$ ipython --no-banner

In [1]: import numpy as np

In [2]: np.set_printoptions(precision=3, suppress=True, linewidth=160)

In [3]: data = np.load("a.npy")

In [4]: data
Out[4]: 
array([[-7.,  8., -6.,  2.],
       [-8., 10., -6.,  1.],
       [-8., 10., -5.,  0.],
       [-8., 10., -4., -1.]])

In [5]: Uu, s, VT = np.linalg.svd(data)

In [6]: V = VT[:(s > 1e-8).sum()]

In [7]: rng = np.random.default_rng(66362)

In [8]: vec = data[3] + 4 * data[2] + rng.integers(2) * np.eye(4)[3]

In [9]: vec
Out[9]: array([-40.,  50., -24.,  -1.])

In [10]: np.linalg.matrix_rank(np.vstack([data, vec]))
Out[10]: np.int64(3)

In [11]: hat = np.triu(np.array([[-1, 0, -1, 3], [-3, 1, 2, -1], [3, 3, 1, -2], [3, -3, 3, 1]]), 1) + np.eye(4)

In [12]: M2 = hat @ data @ np.linalg.inv(hat)

In [13]: hat @ data - data @ hat
Out[13]: 
array([[-16.,  20., -30.,  14.],
       [ -8.,  10., -34.,  23.],
       [ 16., -20., -20.,  26.],
       [  0.,   0., -28.,  26.]])

In [14]: M2
Out[14]: 
array([[-23.,  28., -92., -88.],
       [-16.,  20., -68., -66.],
       [  8., -10.,  31.,  30.],
       [ -8.,  10., -32., -31.]])

In [15]: np.trace(M2), np.trace(data)
Out[15]: (np.float64(-3.0), np.float64(-3.0))

In [16]: np.kron(np.eye(2, dtype=int), data)
Out[16]: 
array([[-7.,  8., -6.,  2., -0.,  0., -0.,  0.],
       [-8., 10., -6.,  1., -0.,  0., -0.,  0.],
       [-8., 10., -5.,  0., -0.,  0., -0.,  0.],
       [-8., 10., -4., -1., -0.,  0., -0., -0.],
       [-0.,  0., -0.,  0., -7.,  8., -6.,  2.],
       [-0.,  0., -0.,  0., -8., 10., -6.,  1.],
       [-0.,  0., -0.,  0., -8., 10., -5.,  0.],
       [-0.,  0., -0., -0., -8., 10., -4., -1.]])

In [17]: round(np.linalg.det(data.T), 3)
Out[17]: np.float64(0.0)

In [18]: round(np.linalg.det(data[::-1]), 3)
Out[18]: np.float64(0.0)

In [19]: np.round(np.poly(data), 3) + 0
Out[19]: array([ 1.,  3., -1., -3.,  0.])

In [20]: arr = np.load("layer0.npy")

In [21]: arr
Out[21]: 
array([[-1.967,  0.004, -0.009, -1.028, -1.958, -1.009],
       [ 0.019,  0.058, -0.028,  0.031,  1.991,  0.035],
       [ 3.899,  0.03 ,  0.002,  1.986,  5.921,  2.025],
       [-1.962,  0.068, -0.031, -1.002, -7.965, -0.961],
       [ 5.95 , -0.039,  0.016,  3.002, 10.02 ,  3.105]])

In [22]: M2 = arr / np.linalg.norm(arr, axis=1, keepdims=True)

In [23]: gram = M2 @ M2.T

In [24]: (gram - 2 * np.eye(5)).round(6).argmax(axis=1)
Out[24]: array([3, 4, 4, 0, 2])

In [25]: np.round(np.degrees(np.arccos(np.clip(gram[1, 4], -1, 1))), 3)
Out[25]: np.float64(35.099)

In [26]: gram[1]
Out[26]: array([-0.642,  1.   ,  0.788, -0.962,  0.818])

In [27]: np.argwhere(np.triu(np.abs(gram) > 0.95, 1))
Out[27]: 
array([[0, 2],
       [0, 4],
       [1, 3],
       [2, 4]])
